$ python -q
>>> import numpy as np
>>> from numpy import linalg as LA
>>> np.set_printoptions(suppress=True, linewidth=200)
>>> Y = np.array([[-0.1, 1.4],
...     [-1.6, 0.3],
...     [0.8, 0.7],
...     [-0.6, 0.2],
...     [-1.8, 0.8],
...     [-1.2, -1.1],
...     [0.3, -0.5]])
>>> W2 = np.array([[0.5, 1.6, 2.1, 0.3, -1.4, -0.6], [-0.5, -0.4, -1.2, 1.9, 0.3, -0.1]])
>>> A = Y @ W2
>>> print(A.round(2))
[[-0.75 -0.72 -1.89  2.63  0.56 -0.08]
 [-0.95 -2.68 -3.72  0.09  2.33  0.93]
 [ 0.05  1.    0.84  1.57 -0.91 -0.55]
 [-0.4  -1.04 -1.5   0.2   0.9   0.34]
 [-1.3  -3.2  -4.74  0.98  2.76  1.  ]
 [-0.05 -1.48 -1.2  -2.45  1.35  0.83]
 [ 0.4   0.68  1.23 -0.86 -0.57 -0.13]]
>>> Uu, sig, Vh = LA.svd(A, full_matrices=False)
>>> print(np.round(np.cumsum(sig ** 2) / np.sum(sig ** 2), 2))
[0.83 1.   1.   1.   1.   1.  ]
>>> print(Uu.shape, sig.shape, Vh.shape)
(7, 6) (6,) (6, 6)
>>> print(np.round(np.sqrt((sig ** 2).sum()), 2), np.round(LA.norm(A), 2))
10.45 10.45
>>> print(np.round(Vh @ Vh.T, 2) + 0)
[[1. 0. 0. 0. 0. 0.]
 [0. 1. 0. 0. 0. 0.]
 [0. 0. 1. 0. 0. 0.]
 [0. 0. 0. 1. 0. 0.]
 [0. 0. 0. 0. 1. 0.]
 [0. 0. 0. 0. 0. 1.]]
>>> arr = np.diag(np.array([0, 1, 0, 0, 3, 2, 0])) + 4 * np.eye(7, k=1) + 4 * np.eye(7, k=-1)
>>> print(arr)
[[0. 4. 0. 0. 0. 0. 0.]
 [4. 1. 4. 0. 0. 0. 0.]
 [0. 4. 0. 4. 0. 0. 0.]
 [0. 0. 4. 0. 4. 0. 0.]
 [0. 0. 0. 4. 3. 4. 0.]
 [0. 0. 0. 0. 4. 2. 4.]
 [0. 0. 0. 0. 0. 4. 0.]]
>>> Y = LA.inv(arr)
>>> print(np.allclose(Y, arr.T))
False
>>> print(np.round(LA.slogdet(arr)[0], 2))
-1.0
>>> print(round(LA.det(arr) * LA.det(Y), 2))
1.0
>>> G = arr.T @ arr
>>> print((arr @ arr.T).shape)
(7, 7)
>>> print(np.diag(G))
[16. 33. 32. 32. 41. 36. 16.]
>>> print(np.trace(G), (arr ** 2).sum())
206.0 206.0
>>> print(LA.matrix_rank(G))
7
>>> print(np.allclose(G, G.T))
True
